$ ipython --no-banner

In [1]: import numpy as np

In [2]: np.set_printoptions(precision=1, suppress=True, linewidth=140, legacy="1.25")

In [3]: J = np.load("out17.npy")

In [4]: print(J)
[[  2.5   4.2   0.2  -4.8   0.5  -0.2   0.7]
 [  2.8   1.6   0.1   8.8   0.6   0.    0.6]
 [ -3.    2.7   0.2 -12.2  -0.2   0.   -0.7]
 [  6.1   0.9  -0.7 -16.2  -1.4  -0.2   2.3]
 [ -2.   -5.3   0.2  15.    0.4   0.1  -0.2]
 [ -0.5  -7.3   0.1  13.4   0.5   0.1  -0.6]
 [  3.   13.3   0.2  -8.    3.2  -0.1  -0.1]
 [ -3.4  -3.3   0.1  -1.    0.5   0.2   0.8]
 [ -0.3   9.7   0.5  17.6   0.6   0.3  -0.5]
 [  1.8   4.5  -0.2 -13.2   0.7   0.   -1.3]
 [  0.9  -1.8   0.1  -2.1   1.1   0.2  -0.2]
 [  2.2  -0.1  -0.1  -4.7  -0.8   0.    0.3]
 [  0.4   1.1  -0.2   1.7  -0.2   0.1  -0.2]
 [ -1.7  -1.6   0.2  -2.    0.9   0.   -0.4]
 [  0.   -1.1  -0.1   1.   -2.3   0.   -1.4]
 [ -1.6  -1.8  -0.1  19.6  -0.8   0.1  -0.1]
 [ -4.    7.9   0.  -10.5   0.3   0.    0.4]
 [ -0.5  -2.    0.1  -0.4   1.8  -0.1  -0.9]
 [  0.8  -3.3  -0.2  -6.9  -0.7  -0.2   0.5]
 [  1.5   4.2  -0.1   2.   -0.5   0.1  -0.1]
 [ -1.8   1.9  -0.4   6.6  -0.7  -0.2   0.8]
 [  0.7  -3.2   0.   -1.   -0.9  -0.2   0.4]
 [  1.4  -0.6  -0.2  -2.4   3.5  -0.1   0.9]
 [  2.    9.2  -0.1  -9.3   0.5   0.    0.1]
 [  0.5  -6.6   0.1   6.2  -0.2   0.   -0.1]
 [ -2.7  -0.9   0.    3.9   0.4  -0.3  -0.2]
 [ -3.5  -6.7  -0.2   1.    1.2  -0.1  -0.8]
 [  1.5  -0.7  -0.1   1.6  -1.3  -0.2   0.6]
 [  0.9  -4.2  -0.6  18.1  -0.2   0.   -0.7]
 [ -2.6   7.4   0.4  -7.1  -1.5  -0.1  -0.3]
 [ -1.2  -9.2  -0.2   0.5  -0.3   0.    0.8]
 [ -0.7  -7.9  -0.5  -6.   -2.2   0.2   0.9]
 [  0.8  -1.9   0.1   9.5  -0.5   0.    0.8]
 [ -1.4  10.7   0.2  17.    0.6   0.1  -0.6]]

In [5]: D = np.linalg.norm(J[:, None] - J[None], axis=-1)

In [6]: print(D.shape)
(34, 34)

In [7]: print(D[:5, :5])
[[ 0.  13.9  9.5 12.7 22.4]
 [13.9  0.  21.9 25.4 10.5]
 [ 9.5 21.9  0.  10.6 28.4]
 [12.7 25.4 10.6  0.  33. ]
 [22.4 10.5 28.4 33.   0. ]]

In [8]: print(D[25].round(6).argsort(kind="stable")[:4])
[25 20 12 14]

In [9]: print(np.flatnonzero(D[25] < D.mean() / 2))
[ 7 12 13 14 17 20 21 25 26 27 32]

In [10]: print(np.unravel_index(D.round(6).argmax(), D.shape))
(3, 15)

In [11]: cen = J - J.mean(axis=0)

In [12]: left, sigma, VT = np.linalg.svd(cen, full_matrices=False)

In [13]: print(np.abs(VT[0]).argmax())
3

In [14]: print(round(float((sigma ** 2).sum() ** 2 / (sigma ** 4).sum()), 1))
1.8

In [15]: print(np.round(cen.mean(axis=0), 1) + 0)
[0. 0. 0. 0. 0. 0. 0.]

In [16]: print(np.linalg.matrix_rank(cen))
7

In [17]: print(np.round(VT[0] * np.sign(VT[0, np.abs(VT[0]).argmax()]), 1) + 0)
[-0.1 -0.2  0.   1.   0.   0.   0. ]

In [18]: print(np.round(sigma ** 2 / (sigma ** 2).sum(), 1) + 0)
[0.7 0.2 0.  0.  0.  0.  0. ]

In [19]: print(sigma)
[55.4 31.4 12.4  7.   3.8  1.2  0.7]

In [20]: F = np.load("a.npy")

In [21]: print(F)
[[0 0 1 0 0 1 0 0 0 0 1]
 [0 0 0 0 0 0 1 1 0 0 0]
 [1 0 0 0 0 1 0 0 0 1 0]
 [0 0 0 0 1 0 0 0 1 0 0]
 [0 0 0 1 0 0 0 0 1 0 0]
 [1 0 1 0 0 0 0 0 0 0 1]
 [0 1 0 0 0 0 0 1 0 0 0]
 [0 1 0 0 0 0 1 0 0 0 0]
 [0 0 0 1 1 0 0 0 0 0 0]
 [0 0 1 0 0 0 0 0 0 0 1]
 [1 0 0 0 0 1 0 0 0 1 0]]

In [22]: # symmetric, so the eigenvalues are real

In [23]: W = np.array([[-5, 5, 8, -4],
    ...:     [3, 1, -2, 8],
    ...:     [9, 9, 0, 8],
    ...:     [2, -8, -5, -8],
    ...:     [6, -6, 2, -4],
    ...:     [0, 5, 0, 3],
    ...:     [4, -4, -3, -3],
    ...:     [0, 7, 2, -5],
    ...:     [2, -7, 2, 5],
    ...:     [-8, 1, 8, 9],
    ...:     [-5, -3, 7, -4]])

In [24]: c = np.array([5, -7, 7, 8])

In [25]: H = np.maximum(F @ W + c, 0)

In [26]: print((H > 0).astype(int))
[[1 1 1 1]
 [1 0 1 0]
 [0 1 1 1]
 [1 0 1 1]
 [1 0 1 1]
 [1 1 1 1]
 [1 1 1 1]
 [1 0 1 1]
 [1 0 1 0]
 [1 0 1 1]
 [0 1 1 1]]

In [27]: print(np.linalg.matrix_rank(H))
4

In [28]: Z = np.array([[-3, 3, 3], [-1, -1, 2], [0, 1, -1], [3, 2, 3]])

In [29]: print(H @ Z)
[[ 14  67  66]
 [-27  33  21]
 [ 44  51  33]
 [-12  68  55]
 [-12  41  38]
 [  8  46  22]
 [  8  52  52]
 [  3  64  73]
 [-39  43  35]
 [  9  65  49]
 [ 44  51  33]]

In [30]: print(np.linalg.cond(F) > 100)
True

In [31]: print(round(np.linalg.norm(F, 2) / np.linalg.norm(F), 1))
0.6

In [32]: A2 = np.array([[-1, 0],
    ...:     [-2, 1],
    ...:     [2, -1],
    ...:     [0, 0],
    ...:     [2, -1],
    ...:     [1, 2],
    ...:     [-1, -2],
    ...:     [-1, -2],
    ...:     [-2, 1],
    ...:     [2, 0],
    ...:     [-1, -1]])

In [33]: print(np.linalg.matrix_rank(F @ A2))
2

In [34]: print(np.einsum("ik,kj->ij", F, A2))
[[ 2  0]
 [-2 -4]
 [ 2  2]
 [ 0  0]
 [-2  1]
 [ 0 -2]
 [-3 -1]
 [-3 -1]
 [ 2 -1]
 [ 1 -2]
 [ 2  2]]

In [35]: print(np.linalg.matrix_rank(np.vstack([F, A2.T])))
11

In [36]: A = np.cumsum(np.array([[0, 0, 1],
    ...:     [1, 3, 0],
    ...:     [0, 2, 1],
    ...:     [0, 2, 1],
    ...:     [0, 2, 0],
    ...:     [2, 3, 0],
    ...:     [2, 1, 1],
    ...:     [2, 1, 3],
    ...:     [1, 0, 1],
    ...:     [3, 0, 1],
    ...:     [3, 0, 2],
    ...:     [0, 0, 3],
    ...:     [2, 3, 3],
    ...:     [1, 0, 3],
    ...:     [3, 3, 1]]), axis=0)

In [37]: print(A)
[[ 0  0  1]
 [ 1  3  1]
 [ 1  5  2]
 [ 1  7  3]
 [ 1  9  3]
 [ 3 12  3]
 [ 5 13  4]
 [ 7 14  7]
 [ 8 14  8]
 [11 14  9]
 [14 14 11]
 [14 14 14]
 [16 17 17]
 [17 17 20]
 [20 20 21]]

In [38]: vec = np.array([-2, -1, -5])

In [39]: target = A @ vec

In [40]: print(np.round(np.linalg.pinv(A) @ A, 1) + 0)
[[1. 0. 0.]
 [0. 1. 0.]
 [0. 0. 1.]]

In [41]: print(np.linalg.lstsq(A, target)[0])
[-2. -1. -5.]

In [42]: try:
    ...:     np.linalg.solve(A, target)
    ...: except np.linalg.LinAlgError as e:
    ...:     print(e)
    ...: 
Last 2 dimensions of the array must be square

In [43]: rng = np.random.default_rng(99)

In [44]: target = target + 0.1 * rng.normal(size=15)

In [45]: print(target)
[  -5.   -10.   -17.   -23.9  -26.2  -32.8  -43.   -63.1  -70.1  -80.9  -96.9 -111.9 -133.9 -151.  -165. ]

In [46]: c, *_ = np.linalg.lstsq(A, target)

In [47]: print([round(float(np.linalg.norm(np.linalg.solve(A.T @ A + lam * np.eye(3), A.T @ target))), 2) for lam in (0, 1, 10, 100)])
[5.48, 5.43, 5.18, 4.66]

In [48]: print(c.round())
[-2. -1. -5.]

In [49]: cen = A - A.mean(axis=0)

In [50]: evecs = np.linalg.svd(cen)[2][:1]

In [51]: A2 = cen - cen @ evecs.T @ evecs

In [52]: print(round(np.linalg.norm(A2) / np.linalg.norm(cen), 1))
0.2

In [53]: print((cen @ evecs.T).std(axis=0))
[10.5]

In [54]: print(np.cov(cen @ evecs.T, rowvar=False))
118.71579441526588

In [55]: print(np.linalg.norm(A2, axis=1).round(6).argmax())
0

In [56]: labels = A[:, 2] > np.median(A[:, 2])

In [57]: f = A[labels].mean(axis=0) - A[~labels].mean(axis=0)

In [58]: print((((A - A.mean(axis=0)) @ f > 0) == labels).mean())
1.0

In [59]: print(f)
[11.9  7.8 11.3]

In [60]: print(labels.astype(int))
[0 0 0 0 0 0 0 0 1 1 1 1 1 1 1]

In [61]: cen = (A - A.mean(axis=0)) / A.std(axis=0)

In [62]: print(cen.std(axis=0))
[1. 1. 1.]

In [63]: c = np.linalg.lstsq(np.delete(cen, 1, axis=1), cen[:, 1])[0]

In [64]: print(np.abs(c).argmax())
0

In [65]: print(c)
[ 1.  -0.1]

In [66]: A2 = np.c_[A[:, :1] @ np.array([[2]]), np.array([7, 4, 8, -6, 0, -4, 7, 0, 6, 7, -3, 8, 9, -4, 0])]

In [67]: print(A2)
[[ 0  7]
 [ 2  4]
 [ 2  8]
 [ 2 -6]
 [ 2  0]
 [ 6 -4]
 [10  7]
 [14  0]
 [16  6]
 [22  7]
 [28 -3]
 [28  8]
 [32  9]
 [34 -4]
 [40  0]]

In [68]: print(np.linalg.matrix_rank(np.c_[A, A2]))
4

In [69]: print(np.linalg.norm(np.linalg.qr(A)[0].T @ A2, axis=0) ** 2 / ((A2 ** 2).sum(axis=0) + 1e-12))
[1.  0.1]

In [70]: print(np.round(np.linalg.lstsq(A, A2[:, 0])[0], 1) + 0)
[2. 0. 0.]

In [71]: W0 = np.loadtxt("case2.csv", delimiter=",")

In [72]: print(W0)
[[ 2.  1. -3. -1.  9. -5.  0.]
 [ 0.  7.  6. -6.  4.  2.  5.]
 [ 0. -7.  7. -9. -9.  8. -9.]
 [ 0. -7. -8.  5.  7. -7. -4.]
 [ 0.  5.  1.  1. -7.  5.  0.]
 [ 0.  3.  2. -1.  5. -6.  6.]
 [ 0. -7.  0.  1. -4. -6. -4.]]

In [73]: print(np.linalg.svd(W0, compute_uv=False))
[25.4 20.5 11.8  7.7  3.1  0.8  0.2]

In [74]: print(W0.sum(axis=0))
[  2.  -5.   5. -10.   5.  -9.  -6.]

In [75]: print(np.abs(W0).max())
9.0

In [76]: W0[7]
Traceback (most recent call last):
  Cell In[76], line 1
    W0[7]
IndexError: index 7 is out of bounds for axis 0 with size 7


In [77]: print(round(np.linalg.norm(W0), 1))
35.7

In [78]: print(W0.mean(axis=0))
[ 0.3 -0.7  0.7 -1.4  0.7 -1.3 -0.9]

In [79]: print(np.diff(W0, axis=0))
[[ -2.   6.   9.  -5.  -5.   7.   5.]
 [  0. -14.   1.  -3. -13.   6. -14.]
 [  0.   0. -15.  14.  16. -15.   5.]
 [  0.  12.   9.  -4. -14.  12.   4.]
 [  0.  -2.   1.  -2.  12. -11.   6.]
 [  0. -10.  -2.   2.  -9.   0. -10.]]

In [80]: vec = np.array([2, 2, 0, 1, 2, 0, 0])

In [81]: print(np.linalg.norm(J @ vec) <= np.linalg.norm(J, 2) * np.linalg.norm(vec) + 1e-9)
True

In [82]: vec = np.array([-2, 2, 0, -1, 0, 2, 2])

In [83]: target = W0 @ vec

In [84]: print(target)
[-11.  34.  -7. -41.  19.   7. -35.]

In [85]: print(np.round(np.linalg.solve(W0, target), 1) + 0)
[-2.  2.  0. -1.  0.  2.  2.]

In [86]: print(np.round(np.linalg.solve(W0, W0[:, 6]), 1) + 0)
[0. 0. 0. 0. 0. 0. 1.]

In [87]: print(np.round(np.linalg.solve(W0.T, W0[2]), 1) + 0)
[0. 0. 1. 0. 0. 0. 0.]

In [88]: print(W0 @ W0)
[[   4.   67.  -14.   28.  -46.   50.    6.]
 [   0.   40.  140. -119. -106.   82.   -3.]
 [   0.    7.   86.  -92.  -15.   66.   22.]
 [   0.   14. -145.  149.   11.  -12.   -9.]
 [   0.    1.   32.  -46.   92.  -54.   42.]
 [   0.  -21.   33.  -24. -102.   54.  -59.]
 [   0.  -66.  -66.   45.   -7.   19.  -59.]]

In [89]: print(np.linalg.matrix_power(W0, 4))
[[    16.   1750.   3842.  -1215. -16142.   9732.  -5973.]
 [     0.   -716.  34407. -32598. -25744.  24043.  -5082.]
 [     0.  -3259.  21962. -22357. -11310.  12146.  -3123.]
 [     0.   2488. -31565.  33252.   4629. -11623.  -2872.]
 [     0.  -1926.   7952. -10963.  12586.  -4340.   5687.]
 [     0.   1713.   5790.  -3372. -13012.   8047.  -2984.]
 [     0.   1016. -17144.  17842.   6312. -10025.    407.]]

In [90]: print(np.allclose(W0 @ W0.T, W0.T @ W0))
False

In [91]: print(np.sort(np.abs(np.linalg.eigvals(W0))))
[ 0.4  2.   5.1  6.1  6.1 12.5 15. ]

In [92]: print(np.trace(W0))
4.0

In [93]: print(np.allclose(W0, W0.T))
False

In [94]: O, evecs = np.linalg.qr(W0[:, :5])[0], np.linalg.qr(W0[:, 5:])[0]

In [95]: sigma = np.linalg.svd(O.T @ evecs, compute_uv=False)

In [96]: print(sigma)
[1. 1.]

In [97]: print((sigma > 0.9).sum())
2

In [98]: print(np.degrees(np.arccos(sigma.clip(0, 1))))
[ 3.7 10.5]

In [99]: arr = np.load("test13.npy")

In [100]: print(arr)
[[14.  6.  0.  0.  0.  0.  9.  9.  6.  9.]
 [ 6.  9.  0.  0.  0.  0.  6.  6.  4.  6.]
 [ 0.  0.  5.  0.  0.  0.  0.  0.  0.  0.]
 [ 0.  0.  0.  5.  0.  0.  0.  0.  0.  0.]
 [ 0.  0.  0.  0.  5.  0.  0.  0.  0.  0.]
 [ 0.  0.  0.  0.  0.  5.  0.  0.  0.  0.]
 [ 9.  6.  0.  0.  0.  0. 14.  9.  6.  9.]
 [ 9.  6.  0.  0.  0.  0.  9. 14.  6.  9.]
 [ 6.  4.  0.  0.  0.  0.  6.  6.  9.  6.]
 [ 9.  6.  0.  0.  0.  0.  9.  9.  6. 14.]]

In [101]: # 5 groups of indices that never mix

In [102]: vec = np.array([0, 0, -2, 1, -1, -1, -3, -2, -2, 2])

In [103]: target = arr @ vec

In [104]: print(target)
[-39. -26. -10.   5.  -5.  -5. -54. -49. -36. -29.]

In [105]: print(np.round(np.linalg.solve(arr, 2 * target), 1) + 0)
[ 0.  0. -4.  2. -2. -2. -6. -4. -4.  4.]

In [106]: print(np.linalg.solve(arr.T, arr[4]))
[0. 0. 0. 0. 1. 0. 0. 0. 0. 0.]

In [107]: print(np.linalg.solve(arr, arr[:, 3]))
[0. 0. 0. 1. 0. 0. 0. 0. 0. 0.]

In [108]: print(np.round(np.linalg.solve(arr, target + arr[:, 5]), 1) + 0)
[ 0.  0. -2.  1. -1.  0. -3. -2. -2.  2.]
